In [1]: import numpy as np

In [2]: from numpy import linalg as LA

In [3]: np.set_printoptions(precision=2, suppress=True, linewidth=120, floatmode="fixed")

In [4]: rd = lambda a: np.round(a, 2) + 0

In [5]: feats = np.load("dump.npy")

In [6]: print(feats)
[[ 1  1 -1 -1 -1 -1  1  1]
 [ 1  1  1  1  1  1  1  1]
 [ 1  1  1  1 -1 -1 -1 -1]
 [ 1  1 -1 -1  1  1 -1 -1]
 [ 1 -1  1 -1  1 -1  1 -1]]

In [7]: out = feats / np.sqrt((feats ** 2).mean(axis=1, keepdims=True))

In [8]: print(rd(LA.norm(out, axis=1)))
[2.83 2.83 2.83 2.83 2.83]

In [9]: LA.matrix_rank(feats - feats.mean(axis=1, keepdims=True))
Out[9]: np.int64(4)

In [10]: LA.matrix_rank(out) == LA.matrix_rank(feats)
Out[10]: np.True_

In [11]: out[0]
Out[11]: array([ 1.00,  1.00, -1.00, -1.00, -1.00, -1.00,  1.00,  1.00])

In [12]: feats - feats.mean(axis=1, keepdims=True)
Out[12]: 
array([[ 1.00,  1.00, -1.00, -1.00, -1.00, -1.00,  1.00,  1.00],
       [ 0.00,  0.00,  0.00,  0.00,  0.00,  0.00,  0.00,  0.00],
       [ 1.00,  1.00,  1.00,  1.00, -1.00, -1.00, -1.00, -1.00],
       [ 1.00,  1.00, -1.00, -1.00,  1.00,  1.00, -1.00, -1.00],
       [ 1.00, -1.00,  1.00, -1.00,  1.00, -1.00,  1.00, -1.00]])

In [13]: out = feats / LA.norm(feats, axis=1, keepdims=True)

In [14]: G = out @ out.T

In [15]: (G - 2 * np.eye(5)).round(6).argmax(axis=1)
Out[15]: array([1, 0, 0, 0, 0])

In [16]: rd(G)
Out[16]: 
array([[1.00, 0.00, 0.00, 0.00, 0.00],
       [0.00, 1.00, 0.00, 0.00, 0.00],
       [0.00, 0.00, 1.00, 0.00, 0.00],
       [0.00, 0.00, 0.00, 1.00, 0.00],
       [0.00, 0.00, 0.00, 0.00, 1.00]])

In [17]: print((np.abs(G) > 0.9).astype(int))
[[1 0 0 0 0]
 [0 1 0 0 0]
 [0 0 1 0 0]
 [0 0 0 1 0]
 [0 0 0 0 1]]

In [18]: np.argwhere(np.triu(np.abs(G) > 0.95, 1))
Out[18]: array([], shape=(0, 2), dtype=int64)

In [19]: f = np.array([1, 1, 0, 1, 1])

In [20]: g = np.array([1, 0, 0, 1, 1, 3, 1, 1])

In [21]: data = f[:, None] + g[None, :]

In [22]: print(data)
[[2 1 1 2 2 4 2 2]
 [2 1 1 2 2 4 2 2]
 [1 0 0 1 1 3 1 1]
 [2 1 1 2 2 4 2 2]
 [2 1 1 2 2 4 2 2]]

In [23]: # rows 0 and 1 are equal

In [24]: rank = LA.matrix_rank(data)

In [25]: rank
Out[25]: np.int64(2)

In [26]: null = LA.svd(data)[2][rank:].T

In [27]: print(LA.matrix_rank(data.T @ data), LA.matrix_rank(data @ data.T))
2 2

In [28]: print([int(LA.matrix_rank(data[:, :j + 1])) for j in range(8)])
[1, 2, 2, 2, 2, 2, 2, 2]

In [29]: [int(LA.matrix_rank(np.delete(data, i, axis=0))) for i in range(5)]
Out[29]: [2, 2, 1, 2, 2]

In [30]: print(null.shape)
(8, 6)

In [31]: out = data / np.sqrt((data ** 2).mean(axis=1, keepdims=True))

In [32]: rd(LA.norm(out, axis=1))
Out[32]: array([2.83, 2.83, 2.83, 2.83, 2.83])

In [33]: rd(out[2])
Out[33]: array([0.76, 0.00, 0.00, 0.76, 0.76, 2.27, 0.76, 0.76])

In [34]: LA.matrix_rank(data - data.mean(axis=1, keepdims=True))
Out[34]: np.int64(1)

In [35]: data - data.mean(axis=1, keepdims=True)
Out[35]: 
array([[ 0.00, -1.00, -1.00,  0.00,  0.00,  2.00,  0.00,  0.00],
       [ 0.00, -1.00, -1.00,  0.00,  0.00,  2.00,  0.00,  0.00],
       [ 0.00, -1.00, -1.00,  0.00,  0.00,  2.00,  0.00,  0.00],
       [ 0.00, -1.00, -1.00,  0.00,  0.00,  2.00,  0.00,  0.00],
       [ 0.00, -1.00, -1.00,  0.00,  0.00,  2.00,  0.00,  0.00]])

In [36]: mat = np.load("case5.npy")

In [37]: mat
Out[37]: 
array([[1, 0, 1, 2],
       [0, 1, 0, 1],
       [1, 0, 1, 0],
       [2, 1, 0, 1]])

In [38]: vec = np.array([2, 2, 2, -1, 1, 0, -2, -1])

In [39]: h = np.maximum(feats @ vec, 0)

In [40]: h
Out[40]: array([0, 3, 7, 7, 3])

In [41]: np.flatnonzero(h > 1e-9)
Out[41]: array([1, 2, 3, 4])

In [42]: np.maximum(feats @ (3 * vec), 0)
Out[42]: array([ 0,  9, 21, 21,  9])

In [43]: rd(np.tanh(feats @ vec))
Out[43]: array([-0.76,  1.00,  1.00,  1.00,  1.00])

In [44]: feats * (h > 1e-9)[:, None]
Out[44]: 
array([[ 0,  0,  0,  0,  0,  0,  0,  0],
       [ 1,  1,  1,  1,  1,  1,  1,  1],
       [ 1,  1,  1,  1, -1, -1, -1, -1],
       [ 1,  1, -1, -1,  1,  1, -1, -1],
       [ 1, -1,  1, -1,  1, -1,  1, -1]])

In [45]: f = np.array([2, 3])

In [46]: np.array([np.convolve(row, f, "same") for row in feats])
Out[46]: 
array([[ 2,  5,  1, -5, -5, -5, -1,  5],
       [ 2,  5,  5,  5,  5,  5,  5,  5],
       [ 2,  5,  5,  5,  1, -5, -5, -5],
       [ 2,  5,  1, -5, -1,  5,  1, -5],
       [ 2,  1, -1,  1, -1,  1, -1,  1]])

In [47]: print(np.convolve(feats[4], f))
[ 2  1 -1  1 -1  1 -1  1 -3]

In [48]: np.correlate(feats[4], feats[2], "full")
Out[48]: array([-1,  0, -1,  0,  1,  0,  1,  0,  1,  0,  1,  0, -1,  0, -1])

In [49]: ev, vecs = LA.eig(mat)

In [50]: rd(np.sort(LA.eigvals(LA.inv(mat))))
Out[50]: array([-0.71,  0.29,  0.71,  1.71])

In [51]: print(rd(np.sort(LA.eigvals(mat.T))))
[-1.41  0.59  1.41  3.41]

In [52]: rd(mat @ vecs[:, 0] - ev[0] * vecs[:, 0])
Out[52]: array([0.00, 0.00, 0.00, 0.00])

In [53]: M = np.loadtxt("arr.csv", delimiter=",")

In [54]: rd(M)
Out[54]: 
array([[ 0.17, -0.87, -1.57,  0.87],
       [ 1.40, -0.02, -0.57, -1.31],
       [ 0.96, -1.24,  1.11,  0.56],
       [-1.05, -1.31,  0.00, -1.09]])

In [55]: f = np.array([0, 0, 0])

In [56]: np.correlate(data[3], data[4], "full")
Out[56]: array([ 4,  6, 12, 14, 18, 26, 29, 38, 29, 26, 18, 14, 12,  6,  4])

In [57]: np.cross(data[3, :3], data[4, :3])
Out[57]: array([0, 0, 0])

In [58]: f = np.array([1, 3, 1])

In [59]: rd(np.cross(M[1, :3], M[2, :3]))
Out[59]: array([-0.73, -2.09, -1.72])

In [60]: rd(np.convolve(M[1], f))
Out[60]: array([ 1.40,  4.17,  0.77, -3.04, -4.51, -1.31])

In [61]: K = np.load("x.npy")

In [62]: K
Out[62]: 
array([[0, 0, 1],
       [1, 0, 0],
       [0, 1, 0]])

In [63]: vec = np.array([0, -2, -2])

In [64]: target = K @ vec

In [65]: c, lr = np.zeros(3), 1 / LA.norm(K, 2) ** 2

In [66]: for i in range(6):
    ...:     c -= lr * K.T @ (K @ c - target)
    ...:     if i % 2 == 0: print(i, round(LA.norm(K @ c - target), 2))
    ...: 
0 0.0
2 0.0
4 0.0

In [67]: c
Out[67]: array([ 0.00, -2.00, -2.00])

In [68]: rd(LA.cond(K))
Out[68]: np.float64(1.0)

In [69]: O = K.astype(float).copy()

In [70]: for j in range(3):
    ...:     O[:, j] -= O[:, :j] @ (O[:, :j].T @ O[:, j])
    ...:     O[:, j] /= LA.norm(O[:, j])
    ...: 

In [71]: O.T @ K
Out[71]: 
array([[1.00, 0.00, 0.00],
       [0.00, 1.00, 0.00],
       [0.00, 0.00, 1.00]])

In [72]: O
Out[72]: 
array([[0.00, 0.00, 1.00],
       [1.00, 0.00, 0.00],
       [0.00, 1.00, 0.00]])

In [73]: O.T @ O
Out[73]: 
array([[1.00, 0.00, 0.00],
       [0.00, 1.00, 0.00],
       [0.00, 0.00, 1.00]])

In [74]: arr = np.loadtxt("mat.csv", delimiter=",")

In [75]: arr
Out[75]: 
array([[ 13.03,  -4.75,  21.12,   0.45,  12.30,   9.47],
       [ -7.88,  14.02,  -6.32,  18.39,   9.25,  -2.56],
       [ -8.54,  12.44,   6.42,   2.68,  -5.87,  -7.72],
       [  5.53,  -1.27,  17.70,  -1.23,   6.53,   1.74],
       [  9.38,  -7.09,   4.54,  -2.49,   3.88,   8.31],
       [ -8.70,   0.92,  -8.47,  -1.89,  -4.02,  -8.95],
       [  1.16,  -2.22,  -2.43,   1.42,   3.22,   1.24],
       [ -8.35,  10.88, -17.04,   7.22, -10.02,  -1.10],
       [ 10.14,  -3.01,  15.19,   6.46,  17.67,   7.99],
       [  4.33,  15.97,  10.13,  24.20,  16.60,  10.48],
       [  0.84,  -8.80,   6.58,  -9.41,   1.91,  -5.17],
       [ -5.78,   9.44,   0.21,  13.23,  10.07,  -3.49],
       [ -8.48,  -5.28, -12.99, -17.39, -21.57, -10.49],
       [-15.15,   8.46, -25.15,   0.43, -17.18,  -9.41],
       [ -3.15,  11.84,  -4.31,  26.56,  23.28,   3.22],
       [-11.27,  19.93, -10.49,  14.75,  -6.38,  -2.99],
       [ -5.92,  26.70,   1.63,  30.38,  11.71,   4.18],
       [ 13.30,  -5.15,  13.91,  -2.01,   4.72,  11.61],
       [  9.04, -10.86,  18.46, -15.87,  -3.53,   1.75],
       [  2.32, -26.25,   0.48, -26.63,  -2.97,  -9.06],
       [  0.77,  -9.31,   3.35, -19.95, -16.30,  -4.90],
       [-15.27,  12.09, -20.73,   1.35, -18.98,  -9.45],
       [ -4.19,  15.85, -10.22,  29.30,  19.15,   4.91],
       [ -1.04,  18.11,  -0.12,  29.26,  19.05,   7.33],
       [ -4.70,   1.03, -13.34,  -4.32, -12.96,  -2.07],
       [ 10.94, -13.49,   1.95, -12.37,  -4.26,   8.35],
       [  9.02, -13.43,  -3.34, -11.95,  -6.03,   7.20],
       [-12.58,   0.40, -18.55,  -8.43, -16.85, -11.69],
       [ -7.14,  14.90,   2.84,  19.53,  14.25,  -3.73],
       [  7.61, -14.29,   6.45,  -5.57,  12.40,   1.96]])

In [76]: LA.matrix_rank(arr, rtol=0.1)
Out[76]: np.int64(4)

In [77]: [round(float(x), 2) for x in LA.svd(arr, compute_uv=False)[:3]]
Out[77]: [117.01, 96.05, 33.01]

In [78]: Xc = arr - arr.mean(axis=0)

In [79]: vecs = LA.svd(Xc)[2][:4]

In [80]: out = Xc - Xc @ vecs.T @ vecs

In [81]: rd(out.std(axis=0))
Out[81]: array([0.07, 0.05, 0.02, 0.06, 0.04, 0.06])

In [82]: LA.norm(out, axis=1).round(6).argmax()
Out[82]: np.int64(20)

In [83]: rd(np.cov(Xc @ vecs.T, rowvar=False))
Out[83]: 
array([[456.28,   0.00,   0.00,   0.00],
       [  0.00, 316.81,   0.00,   0.00],
       [  0.00,   0.00,  37.57,   0.00],
       [  0.00,   0.00,   0.00,  28.84]])

In [84]: print(rd(np.diag(vecs.T @ vecs)))
[0.40 0.64 0.94 0.55 0.83 0.64]
